$ python -q
>>> import numpy as np
>>> import numpy.linalg as la
>>> np.set_printoptions(suppress=True, linewidth=200)
>>> arr = np.load("dump.npy")
>>> print(arr)
[[ 2 -2  0 -8 -2 -8  3  4  6  0  2 -3  6]
 [ 1 -3 -1 -9 -3 -9  2  3  5 -1  1 -4  5]
 [ 2 -2  0 -8 -2 -8  3  4  6  0  2 -3  6]
 [ 5  1  3 -5  1 -5  6  7  9  3  5  0  9]
 [ 5  1  3 -5  1 -5  6  7  9  3  5  0  9]
 [ 5  1  3 -5  1 -5  6  7  9  3  5  0  9]
 [ 4  0  2 -6  0 -6  5  6  8  2  4 -1  8]
 [ 3 -1  1 -7 -1 -7  4  5  7  1  3 -2  7]
 [ 3 -1  1 -7 -1 -7  4  5  7  1  3 -2  7]
 [ 4  0  2 -6  0 -6  5  6  8  2  4 -1  8]
 [ 4  0  2 -6  0 -6  5  6  8  2  4 -1  8]]
>>> A2 = arr[0, 0] * arr[1:] - np.outer(arr[1:, 0], arr[0])
>>> print(A2)
[[  0  -4  -2 -10  -4 -10   1   2   4  -2   0  -5   4]
 [  0   0   0   0   0   0   0   0   0   0   0   0   0]
 [  0  12   6  30  12  30  -3  -6 -12   6   0  15 -12]
 [  0  12   6  30  12  30  -3  -6 -12   6   0  15 -12]
 [  0  12   6  30  12  30  -3  -6 -12   6   0  15 -12]
 [  0   8   4  20   8  20  -2  -4  -8   4   0  10  -8]
 [  0   4   2  10   4  10  -1  -2  -4   2   0   5  -4]
 [  0   4   2  10   4  10  -1  -2  -4   2   0   5  -4]
 [  0   8   4  20   8  20  -2  -4  -8   4   0  10  -8]
 [  0   8   4  20   8  20  -2  -4  -8   4   0  10  -8]]
>>> print(arr[:, 0] / arr[0, 0])
[1.  0.5 1.  2.5 2.5 2.5 2.  1.5 1.5 2.  2. ]
>>> print(np.flatnonzero(~A2.round(6).any(axis=1)))
[1]
>>> r0, r1 = arr[4], arr[6]
>>> print(r0 @ r1)
328
>>> pr = (r0 @ r1) / (r0 @ r0) * r0
>>> print(pr.round(2))
[ 4.47  0.89  2.68 -4.47  0.89 -4.47  5.36  6.26  8.04  2.68  4.47  0.    8.04]
>>> print(round(float(la.norm(r0 + r1) ** 2 + la.norm(r0 - r1) ** 2), 2))
1338.0
>>> F = np.load("block17.npy")
>>> print(F.round(2))
[[-0.38 -0.46  0.46  0.46  0.46]
 [-0.46  0.85  0.15  0.15  0.15]
 [ 0.46  0.15  0.85 -0.15 -0.15]
 [ 0.46  0.15 -0.15  0.85 -0.15]
 [ 0.46  0.15 -0.15 -0.15  0.85]]
>>> evals, vecs = la.eig(F)
>>> print(np.round(np.sort(la.eigvals(F.T)), 2))
[-1.  1.  1.  1.  1.]
>>> print(np.round(np.sort(la.eigvals(F @ F)), 2))
[1. 1. 1. 1. 1.]
>>> print(np.round(F @ vecs[:, 0] - evals[0] * vecs[:, 0], 2) + 0)
[0. 0. 0. 0. 0.]
>>> print(evals.round(2))
[-1.  1.  1.  1.  1.]
>>> J = -2 * np.eye(16) + np.ones((16, 16))
>>> print(J)
[[-1.  1.  1.  1.  1.  1.  1.  1.  1.  1.  1.  1.  1.  1.  1.  1.]
 [ 1. -1.  1.  1.  1.  1.  1.  1.  1.  1.  1.  1.  1.  1.  1.  1.]
 [ 1.  1. -1.  1.  1.  1.  1.  1.  1.  1.  1.  1.  1.  1.  1.  1.]
 [ 1.  1.  1. -1.  1.  1.  1.  1.  1.  1.  1.  1.  1.  1.  1.  1.]
 [ 1.  1.  1.  1. -1.  1.  1.  1.  1.  1.  1.  1.  1.  1.  1.  1.]
 [ 1.  1.  1.  1.  1. -1.  1.  1.  1.  1.  1.  1.  1.  1.  1.  1.]
 [ 1.  1.  1.  1.  1.  1. -1.  1.  1.  1.  1.  1.  1.  1.  1.  1.]
 [ 1.  1.  1.  1.  1.  1.  1. -1.  1.  1.  1.  1.  1.  1.  1.  1.]
 [ 1.  1.  1.  1.  1.  1.  1.  1. -1.  1.  1.  1.  1.  1.  1.  1.]
 [ 1.  1.  1.  1.  1.  1.  1.  1.  1. -1.  1.  1.  1.  1.  1.  1.]
 [ 1.  1.  1.  1.  1.  1.  1.  1.  1.  1. -1.  1.  1.  1.  1.  1.]
 [ 1.  1.  1.  1.  1.  1.  1.  1.  1.  1.  1. -1.  1.  1.  1.  1.]
 [ 1.  1.  1.  1.  1.  1.  1.  1.  1.  1.  1.  1. -1.  1.  1.  1.]
 [ 1.  1.  1.  1.  1.  1.  1.  1.  1.  1.  1.  1.  1. -1.  1.  1.]
 [ 1.  1.  1.  1.  1.  1.  1.  1.  1.  1.  1.  1.  1.  1. -1.  1.]
 [ 1.  1.  1.  1.  1.  1.  1.  1.  1.  1.  1.  1.  1.  1.  1. -1.]]
>>> print((J @ J)[0])
[16. 12. 12. 12. 12. 12. 12. 12. 12. 12. 12. 12. 12. 12. 12. 12.]
>>> print(np.fft.fft(J[0]))
[14.+0.j -2.+0.j -2.+0.j -2.+0.j -2.+0.j -2.+0.j -2.+0.j -2.+0.j -2.+0.j -2.+0.j -2.+0.j -2.+0.j -2.+0.j -2.+0.j -2.+0.j -2.+0.j]
>>> print(J @ np.ones(16))
[14. 14. 14. 14. 14. 14. 14. 14. 14. 14. 14. 14. 14. 14. 14. 14.]
>>> print(np.allclose(J @ J.T, J.T @ J))
True
>>> print(round(la.norm(J, 1), 2), np.round(la.norm(J, np.inf), 2))
16.0 16.0
>>> print(J[0] @ J[15])
12.0
>>> print(round(float(la.norm(J) ** 2 / la.norm(J, 2) ** 2), 2))
1.31
>>> print(np.round(la.norm(J, 2), 2))
14.0
>>> print(round(float(la.norm(J[0], 1)), 2), np.round(la.norm(J[0], np.inf), 2))
16.0 1.0
>>> rng = np.random.default_rng(90)
>>> lab = rng.permutation(16)
>>> print(lab)
[11  3  9 13  1  2  4  6  5  7 15 14  0 10  8 12]
>>> A2 = J[lab][:, lab]
>>> print(round(la.det(A2), 2), round(la.det(J[lab]), 2))
-458752.0 458752.0
>>> print(np.diag(A2))
[-1. -1. -1. -1. -1. -1. -1. -1. -1. -1. -1. -1. -1. -1. -1. -1.]
>>> print(np.round(np.sort(np.abs(la.eigvals(A2))), 2))
[ 2.  2.  2.  2.  2.  2.  2.  2.  2.  2.  2.  2.  2.  2.  2. 14.]
>>> print(np.allclose(A2, J))
True
>>> X = np.load("test13.npy")
>>> print(X)
[[ 3. -2. -1.  3. -2.  0. -3. -1.  0.  2.  0.]
 [-2.  6.  2. -6.  4.  0.  6.  2.  0. -4.  0.]
 [-1.  2.  3. -3.  2.  0.  3.  1.  0. -2.  0.]
 [ 3. -6. -3. 11. -6.  0. -9. -3.  0.  6.  0.]
 [-2.  4.  2. -6.  6.  0.  6.  2.  0. -4.  0.]
 [ 0.  0.  0.  0.  0.  2.  0.  0.  0.  0.  0.]
 [-3.  6.  3. -9.  6.  0. 11.  3.  0. -6.  0.]
 [-1.  2.  1. -3.  2.  0.  3.  3.  0. -2.  0.]
 [ 0.  0.  0.  0.  0.  0.  0.  0.  2.  0.  0.]
 [ 2. -4. -2.  6. -4.  0. -6. -2.  0.  6.  0.]
 [ 0.  0.  0.  0.  0.  0.  0.  0.  0.  0.  2.]]
>>> print([round(float(x), 2) for x in la.svd(X, compute_uv=False)[:3]])
[35.0, 2.0, 2.0]
>>> print(np.round(np.abs(la.svd(X)[2][-1]), 2))
[0.   0.01 0.69 0.02 0.57 0.   0.06 0.43 0.   0.11 0.  ]
>>> print(np.round(la.norm(X, 2) / la.norm(X), 2))
0.98
>>> print(la.cond(X) > 100)
False
>>> print(np.round(np.sort(np.abs(la.eigvals(X))), 2))
[ 2.  2.  2.  2.  2.  2.  2.  2.  2.  2. 35.]
>>> X.inv()
Traceback (most recent call last):
  File "<python-input-47>", line 1, in <module>
    X.inv()
    ^^^^^
AttributeError: 'numpy.ndarray' object has no attribute 'inv'
>>> print((X + X.T) / 2)
[[ 3. -2. -1.  3. -2.  0. -3. -1.  0.  2.  0.]
 [-2.  6.  2. -6.  4.  0.  6.  2.  0. -4.  0.]
 [-1.  2.  3. -3.  2.  0.  3.  1.  0. -2.  0.]
 [ 3. -6. -3. 11. -6.  0. -9. -3.  0.  6.  0.]
 [-2.  4.  2. -6.  6.  0.  6.  2.  0. -4.  0.]
 [ 0.  0.  0.  0.  0.  2.  0.  0.  0.  0.  0.]
 [-3.  6.  3. -9.  6.  0. 11.  3.  0. -6.  0.]
 [-1.  2.  1. -3.  2.  0.  3.  3.  0. -2.  0.]
 [ 0.  0.  0.  0.  0.  0.  0.  0.  2.  0.  0.]
 [ 2. -4. -2.  6. -4.  0. -6. -2.  0.  6.  0.]
 [ 0.  0.  0.  0.  0.  0.  0.  0.  0.  0.  2.]]
>>> print(np.round(la.matrix_power(X, 3), 2))
[[  1307.  -2598.  -1299.   3897.  -2598.      0.  -3897.  -1299.      0.   2598.      0.]
 [ -2598.   5204.   2598.  -7794.   5196.      0.   7794.   2598.      0.  -5196.      0.]
 [ -1299.   2598.   1307.  -3897.   2598.      0.   3897.   1299.      0.  -2598.      0.]
 [  3897.  -7794.  -3897.  11699.  -7794.      0. -11691.  -3897.      0.   7794.      0.]
 [ -2598.   5196.   2598.  -7794.   5204.      0.   7794.   2598.      0.  -5196.      0.]
 [     0.      0.      0.      0.      0.      8.      0.      0.      0.      0.      0.]
 [ -3897.   7794.   3897. -11691.   7794.      0.  11699.   3897.      0.  -7794.      0.]
 [ -1299.   2598.   1299.  -3897.   2598.      0.   3897.   1307.      0.  -2598.      0.]
 [     0.      0.      0.      0.      0.      0.      0.      0.      8.      0.      0.]
 [  2598.  -5196.  -2598.   7794.  -5196.      0.  -7794.  -2598.      0.   5204.      0.]
 [     0.      0.      0.      0.      0.      0.      0.      0.      0.      0.      8.]]
>>> print(np.round(np.abs(la.eigvals(X)).max(), 2))
35.0
>>> print(round(la.det(X), 2))
35840.0
